% ipython --no-banner

In [1]: import numpy as np

In [2]: np.set_printoptions(suppress=True, linewidth=120)

In [3]: def rd(a):
   ...:     return np.round(a, 1) + 0
   ...: 

In [4]: A = np.load("arr.npy")

In [5]: A
Out[5]: 
array([[ 0.5,  2.2, -1.5],
       [ 1.1, -1.4,  1.1],
       [ 0.7,  0.6, -0.1],
       [-1.5,  0.5, -1. ],
       [ 1.8,  0.3,  0.3],
       [-0.7, -1.1,  2.1]])

In [6]: rng = np.random.default_rng(5543)

In [7]: idx = rng.permutation(3)

In [8]: out = A[:, idx] * rng.choice([-1, 1], 3)

In [9]: out
Out[9]: 
array([[ 1.5, -0.5, -2.2],
       [-1.1, -1.1,  1.4],
       [ 0.1, -0.7, -0.6],
       [ 1. ,  1.5, -0.5],
       [-0.3, -1.8, -0.3],
       [-2.1,  0.7,  1.1]])

In [10]: Uu, _, VT = np.linalg.svd(A.T @ out)

In [11]: rd(np.linalg.lstsq(A, out)[0])
Out[11]: 
array([[ 0., -1.,  0.],
       [ 0.,  0., -1.],
       [-1.,  0.,  0.]])

In [12]: rd(Uu @ VT)
Out[12]: 
array([[ 0., -1.,  0.],
       [ 0.,  0., -1.],
       [-1.,  0.,  0.]])

In [13]: hat = A @ np.linalg.solve(A.T @ A, A.T)

In [14]: rd(np.diag(hat))
Out[14]: array([0.6, 0.5, 0.1, 0.4, 0.4, 1. ])

In [15]: rd(np.trace(hat))
Out[15]: np.float64(3.0)

In [16]: np.linalg.matrix_rank(np.eye(6) - hat)
Out[16]: np.int64(3)

In [17]: data = np.array([[-33, -2], [3, -13]])

In [18]: out = data / np.sqrt((data ** 2).mean(axis=1, keepdims=True))

In [19]: rd(np.linalg.norm(out, axis=1))
Out[19]: array([1.4, 1.4])

In [20]: np.linalg.matrix_rank(data - data.mean(axis=1, keepdims=True))
Out[20]: np.int64(1)

In [21]: data - data.mean(axis=1, keepdims=True)
Out[21]: 
array([[-15.5,  15.5],
       [  8. ,  -8. ]])

In [22]: idx = rng.permutation(2)

In [23]: out = data[:, idx] * rng.choice([-1, 1], 2)

In [24]: out
Out[24]: 
array([[-33,  -2],
       [  3, -13]])

In [25]: Uu, _, VT = np.linalg.svd(data.T @ out)

In [26]: idx
Out[26]: array([0, 1])

In [27]: rd(np.linalg.lstsq(data, out)[0])
Out[27]: 
array([[1., 0.],
       [0., 1.]])

In [28]: X = np.load("sample9.npy")

In [29]: X
Out[29]: 
array([[-41.6, -66.9,  -2.3],
       [-41.5, -66.7,  -2.3],
       [-32.1, -54. ,  -2.6],
       [-29.6, -50.5,  -2.7],
       [-29.3, -50.2,  -2.7],
       [-22.3, -40.4,  -2.9],
       [-16.7, -32.3,  -3.1],
       [-14.1, -28.4,  -3.1],
       [-13.4, -27.4,  -3.1],
       [-12.1, -25.4,  -3.1],
       [-11.1, -24. ,  -3.1],
       [-11.1, -23.9,  -3.1],
       [ -6.4, -16.4,  -3.1],
       [ -3.4, -11.1,  -2.9],
       [ -2.6,  -9.6,  -2.8],
       [ -1.1,  -6. ,  -2.4],
       [ -0.9,  -5.5,  -2.3],
       [ -0.1,  -1. ,  -0.7],
       [  0. ,   0.3,   0.2],
       [  0.4,   1.6,   1.1],
       [  0.5,   1.8,   1.2],
       [  1.7,   3.9,   2.4],
       [  6.1,   9.8,   4.8],
       [  6.7,  10.6,   5. ],
       [ 24.1,  30.5,   9.6],
       [ 30.5,  37.7,  10.8],
       [ 38.5,  46.4,  12.2],
       [ 41.6,  49.9,  12.7],
       [ 42.5,  50.9,  12.8],
       [ 67.6,  78.3,  16.3],
       [ 68.3,  79.1,  16.4]])

In [30]: Z = X[[11, 18]].astype(float)

In [31]: for _ in range(4):
    ...:     idx = np.linalg.norm(X[:, None] - Z, axis=-1).argmin(axis=1)
    ...:     Z = np.array([X[idx == j].mean(axis=0) for j in range(2)])
    ...: 

In [32]: idx
Out[32]: array([0, 0, 0, 0, 0, 0, 0, 0, 0, 0, 0, 0, 0, 0, 0, 0, 0, 0, 0, 1, 1, 1, 1, 1, 1, 1, 1, 1, 1, 1, 1])

In [33]: np.bincount(idx)
Out[33]: array([19, 12])

In [34]: np.abs(Z[1] - Z[0]).argmax()
Out[34]: np.int64(1)

In [35]: rd(Z)
Out[35]: 
array([[-15.2, -28.4,  -2.5],
       [ 27.4,  33.4,   8.8]])

In [36]: rd(Z[1] - Z[0])
Out[36]: array([42.6, 61.8, 11.3])
